% ipython --no-banner

In [1]: import numpy as np

In [2]: import numpy.linalg as la

In [3]: np.set_printoptions(suppress=True, linewidth=100)

In [4]: def rd(a):
   ...:     return np.round(a, 2) + 0
   ...: 

In [5]: arr = np.load("block15.npy")

In [6]: arr
Out[6]: 
array([[ 5,  6,  7,  8,  9],
       [10, 11, 12, 13, 14],
       [15, 16, 17, 18, 19],
       [20, 21, 22, 23, 24],
       [25, 26, 27, 28, 29],
       [30, 31, 32, 33, 34],
       [35, 36, 37, 38, 39]])

In [7]: Uu, sigma, VT = la.svd(arr)

In [8]: evecs = VT[:(sigma > 1e-8).sum()]

In [9]: rng = np.random.default_rng(668)

In [10]: x0 = arr[5] + -2 * arr[1] + rng.integers(2) * np.eye(5)[0]

In [11]: x0
Out[11]: array([11.,  9.,  8.,  7.,  6.])

In [12]: np.allclose(evecs.T @ evecs @ x0, x0)
Out[12]: False

In [13]: rd(la.norm(x0 - evecs.T @ evecs @ x0))
Out[13]: np.float64(0.63)

In [14]: rd(np.diag(evecs.T @ evecs))
Out[14]: array([0.6, 0.3, 0.2, 0.3, 0.6])

In [15]: np.allclose(arr[:-1].T @ la.lstsq(arr[:-1].T, arr[-1])[0], arr[-1])
Out[15]: True

In [16]: np.unique(arr.round(6), axis=0).shape
Out[16]: (7, 5)

In [17]: la.lstsq(arr[:-1].T, arr[-1])[2]
Out[17]: np.int32(2)

In [18]: Y = np.array([[0, 1], [2, -2], [-1, 0]])

In [19]: J = np.kron(np.eye(3, dtype=int), Y)

In [20]: J
Out[20]: 
array([[ 0,  1,  0,  0,  0,  0],
       [ 2, -2,  0,  0,  0,  0],
       [-1,  0,  0,  0,  0,  0],
       [ 0,  0,  0,  1,  0,  0],
       [ 0,  0,  2, -2,  0,  0],
       [ 0,  0, -1,  0,  0,  0],
       [ 0,  0,  0,  0,  0,  1],
       [ 0,  0,  0,  0,  2, -2],
       [ 0,  0,  0,  0, -1,  0]])

In [21]: Uu, sigma, VT = la.svd(J, full_matrices=False)

In [22]: rd(Uu.T @ J @ VT.T)
Out[22]: 
array([[3., 0., 0., 0., 0., 0.],
       [0., 3., 0., 0., 0., 0.],
       [0., 0., 3., 0., 0., 0.],
       [0., 0., 0., 1., 0., 0.],
       [0., 0., 0., 0., 1., 0.],
       [0., 0., 0., 0., 0., 1.]])

In [23]: (sigma > 1e-8).sum()
Out[23]: np.int64(6)

In [24]: np.allclose(Uu * sigma @ VT, J)
Out[24]: True

In [25]: Uu.shape, sigma.shape, VT.shape
Out[25]: ((9, 6), (6,), (6, 6))

In [26]: rd(sigma / sigma[0])
Out[26]: array([1.  , 1.  , 1.  , 0.33, 0.33, 0.33])

In [27]: rd(np.cumsum(sigma ** 2) / np.sum(sigma ** 2))
Out[27]: array([0.3 , 0.6 , 0.9 , 0.93, 0.97, 1.  ])

In [28]: rd(Uu.T @ Uu)
Out[28]: 
array([[1., 0., 0., 0., 0., 0.],
       [0., 1., 0., 0., 0., 0.],
       [0., 0., 1., 0., 0., 0.],
       [0., 0., 0., 1., 0., 0.],
       [0., 0., 0., 0., 1., 0.],
       [0., 0., 0., 0., 0., 1.]])

In [29]: sigma
Out[29]: array([3., 3., 3., 1., 1., 1.])

In [30]: data = np.loadtxt("layer14.csv", delimiter=",")

In [31]: rd(data)
Out[31]: 
array([[ 0.02,  0.02,  0.02, -0.09, -0.05,  0.05, -0.05,  0.02],
       [ 0.02,  0.02,  0.02, -0.09, -0.05,  0.05, -0.05,  0.02],
       [ 0.02,  0.02,  0.02, -0.09, -0.05,  0.05, -0.05,  0.02],
       [-0.09, -0.09, -0.09,  0.45,  0.27, -0.27,  0.27, -0.09],
       [-0.05, -0.05, -0.05,  0.27,  0.16, -0.16,  0.16, -0.05],
       [ 0.05,  0.05,  0.05, -0.27, -0.16,  0.16, -0.16,  0.05],
       [-0.05, -0.05, -0.05,  0.27,  0.16, -0.16,  0.16, -0.05],
       [ 0.02,  0.02,  0.02, -0.09, -0.05,  0.05, -0.05,  0.02]])

In [32]: Uu, sigma, VT = la.svd(data)

In [33]: evecs = VT[:(sigma > 1e-8).sum()]

In [34]: x0 = data[0] + 4 * data[6] + rng.integers(2) * np.eye(8)[3]

In [35]: rd(x0)
Out[35]: array([-0.2 , -0.2 , -0.2 ,  0.98,  0.59, -0.59,  0.59, -0.2 ])

In [36]: rd(la.norm(x0 - evecs.T @ evecs @ x0))
Out[36]: np.float64(0.0)

In [37]: rd(np.diag(evecs.T @ evecs))
Out[37]: array([0.02, 0.02, 0.02, 0.45, 0.16, 0.16, 0.16, 0.02])
